In [1]: import numpy as np

In [2]: np.set_printoptions(precision=2, suppress=True, linewidth=100, legacy="1.25")

In [3]: Z = np.sign(np.array([[5, 4, 0, 5], [5, 1, 3, 4], [1, 4, 4, 3], [4, 3, 2, 5]]))

In [4]: out = (np.tril(Z, -1) + np.eye(4)) @ (np.triu(Z, 1) + np.eye(4))

In [5]: vals = np.array([0, -1, 0, -1])

In [6]: feats = np.rint(out * vals @ np.linalg.inv(out)) + 0

In [7]: print(feats)
[[ 1. -2.  2. -1.]
 [ 2. -4.  4. -2.]
 [ 2. -4.  5. -3.]
 [ 2. -4.  6. -4.]]

In [8]: print(np.linalg.matrix_rank(feats, rtol=0.1))
2

In [9]: out = feats / np.sqrt((feats ** 2).mean(axis=1, keepdims=True))

In [10]: print(feats - feats.mean(axis=1, keepdims=True))
[[ 1. -2.  2. -1.]
 [ 2. -4.  4. -2.]
 [ 2. -4.  5. -3.]
 [ 2. -4.  6. -4.]]

In [11]: print(out[3])
[ 0.47 -0.94  1.41 -0.94]

In [12]: print(np.linalg.matrix_rank(feats - feats.mean(axis=1, keepdims=True)))
2

In [13]: out = feats / np.linalg.norm(feats, axis=1, keepdims=True)

In [14]: gram = out @ out.T

In [15]: print(np.linalg.norm(out, axis=1))
[1. 1. 1. 1.]

In [16]: print(gram)
[[1.   1.   0.99 0.97]
 [1.   1.   0.99 0.97]
 [0.99 0.99 1.   0.99]
 [0.97 0.97 0.99 1.  ]]

In [17]: print(gram[3])
[0.97 0.97 0.99 1.  ]

In [18]: print(round(float(np.degrees(np.arccos(np.clip(gram[3, 2], -1, 1)))), 2))
6.11

In [19]: Uu, sv, Vt = np.linalg.svd(feats)

In [20]: print(sv.round(2) + 0)
[13.2   1.35  0.    0.  ]

In [21]: print(np.argmax(sv[:-1] / (sv[1:] + 1e-6)) + 1)
2

In [22]: out = Uu[:, :2] @ np.diag(sv[:2]) @ Vt[:2]

In [23]: print(np.linalg.matrix_rank(out))
2

In [24]: print(round(np.abs(feats - out).max(), 2))
0.0

In [25]: print(out)
[[ 1. -2.  2. -1.]
 [ 2. -4.  4. -2.]
 [ 2. -4.  5. -3.]
 [ 2. -4.  6. -4.]]

In [26]: J = np.load("data.npy")

In [27]: print(J)
[[-2 -1 -1  1  0  1  0  0 -1]
 [ 0 -1  0  2  0  0 -1 -1 -2]
 [-1 -2  1 -1 -2 -1 -2 -2 -1]
 [-1  2  0  2 -2 -1 -2 -1  0]
 [-1 -1  2 -1  2  0  2  1 -2]
 [ 0 -1  0  2  0  0 -1 -1 -2]]

In [28]: t = np.radians(30)

In [29]: R = np.eye(9)

In [30]: R[5, 5] = R[1, 1] = np.cos(t)

In [31]: R[5, 1], R[1, 5] = -np.sin(t), np.sin(t)

In [32]: print(R)
[[ 1.    0.    0.    0.    0.    0.    0.    0.    0.  ]
 [ 0.    0.87  0.    0.    0.    0.5   0.    0.    0.  ]
 [ 0.    0.    1.    0.    0.    0.    0.    0.    0.  ]
 [ 0.    0.    0.    1.    0.    0.    0.    0.    0.  ]
 [ 0.    0.    0.    0.    1.    0.    0.    0.    0.  ]
 [ 0.   -0.5   0.    0.    0.    0.87  0.    0.    0.  ]
 [ 0.    0.    0.    0.    0.    0.    1.    0.    0.  ]
 [ 0.    0.    0.    0.    0.    0.    0.    1.    0.  ]
 [ 0.    0.    0.    0.    0.    0.    0.    0.    1.  ]]

In [33]: out = J @ R.T

In [34]: print(out)
[[-2.   -0.37 -1.    1.    0.    1.37  0.    0.   -1.  ]
 [ 0.   -0.87  0.    2.    0.    0.5  -1.   -1.   -2.  ]
 [-1.   -2.23  1.   -1.   -2.    0.13 -2.   -2.   -1.  ]
 [-1.    1.23  0.    2.   -2.   -1.87 -2.   -1.    0.  ]
 [-1.   -0.87  2.   -1.    2.    0.5   2.    1.   -2.  ]
 [ 0.   -0.87  0.    2.    0.    0.5  -1.   -1.   -2.  ]]

In [35]: print(round(float(np.linalg.det(R)), 2), round(float(np.trace(R)), 2))
1.0 8.73

In [36]: print(np.allclose(J @ J.T, out @ out.T))
True
